In [1]: import numpy as np

In [2]: from numpy import linalg as LA

In [3]: np.set_printoptions(suppress=True, linewidth=160)

In [4]: arr = np.array([[-5, 5, 2, 6],
   ...:     [4, -3, -1, -3],
   ...:     [2, 0, -3, -9],
   ...:     [-2, -3, 4, 12],
   ...:     [-4, -2, -5, -15]])

In [5]: rank = LA.matrix_rank(arr)

In [6]: print(rank)
3

In [7]: N = LA.svd(arr)[2][rank:].T

In [8]: print(np.round(N @ N.T, 1) + 0)
[[ 0.   0.   0.   0. ]
 [ 0.   0.   0.   0. ]
 [ 0.   0.   0.9 -0.3]
 [ 0.   0.  -0.3  0.1]]

In [9]: print(np.round(N[:, 0] / N[np.abs(N[:, 0]).round(6).argmax(), 0], 1) + 0)
[ 0.   0.   1.  -0.3]

In [10]: print(N.shape)
(4, 1)

In [11]: print([int(LA.matrix_rank(arr[:, :j + 1])) for j in range(4)])
[1, 2, 3, 3]

In [12]: print(np.allclose(arr @ N, 0))
True

In [13]: X = np.load("x.npy")

In [14]: print(X.round(1))
[[ 2.6 -6.6 -3.5  4.4]
 [-4.  -4.1  5.8  0.1]
 [ 3.1  3.2  4.4  7.7]]

In [15]: print(round(float(LA.norm(X, "nuc")), 1))
27.1

In [16]: print(round(float(LA.norm(X) ** 2 / LA.norm(X, 2) ** 2), 1))
2.5

In [17]: print(np.round(LA.norm(X, 2), 1))
10.0

In [18]: print(np.round(LA.norm(X, axis=1), 1))
[9.  8.2 9.9]

In [19]: print(np.round(LA.norm(X, axis=0), 1))
[5.7 8.4 8.1 8.9]

In [20]: print(round(float(LA.norm(X, 1)), 1), round(LA.norm(X, np.inf), 1))
13.9 18.3

In [21]: print(np.round(LA.norm(X[2], 1), 1), round(LA.norm(X[2], np.inf), 1))
18.3 7.7

In [22]: x0 = np.array([0, 4, 2, -5])

In [23]: h1 = np.maximum(X @ x0, 0)

In [24]: print(X.T @ h1)
[0. 0. 0. 0.]

In [25]: print(np.maximum(X @ (3 * x0), 0))
[0. 0. 0.]

In [26]: print(np.round(np.tanh(X @ x0), 1))
[-1. -1. -1.]

In [27]: print(np.flatnonzero(h1 > 1e-9))
[]

In [28]: x0 = np.array([1, 2, 1, 2])

In [29]: print(np.round(X @ np.ones(4), 1))
[-3.1 -2.2 18.3]

In [30]: print(np.round(X * x0, 1))
[[  2.6 -13.2  -3.5   8.7]
 [ -4.   -8.2   5.8   0.2]
 [  3.1   6.4   4.4  15.4]]

In [31]: print((X @ x0).argmax())
2

In [32]: print(np.round(X @ (2 * x0), 1))
[-10.6 -12.3  58.5]

In [33]: print(np.round(X @ x0, 1))
[-5.3 -6.2 29.3]

In [34]: print(LA.norm(X @ x0) <= LA.norm(X, 2) * LA.norm(x0) + 1e-9)
True

In [35]: K = np.array([[1.0, -3.0, -8.0, 0.0],
    ...:     [1.0, 1.0, 1.0, 0.0],
    ...:     [0.0, 0.0, 3.0, -2.0],
    ...:     [0.0, 0.0, 0.0, 2.0]])

In [36]: u, g = K[3], K[1]

In [37]: print(u @ g)
0.0

In [38]: pr = (u @ g) / (u @ u) * u

In [39]: print((g - pr) @ u)
0.0

In [40]: print(LA.matrix_rank(np.outer(u, g)))
1

In [41]: print(np.outer(u, g))
[[0. 0. 0. 0.]
 [0. 0. 0. 0.]
 [0. 0. 0. 0.]
 [2. 2. 2. 0.]]

In [42]: print(pr)
[0. 0. 0. 0.]

In [43]: print(round(float(LA.norm(u + g) ** 2 + LA.norm(u - g) ** 2), 1))
14.0

In [44]: print(g - pr)
[1. 1. 1. 0.]
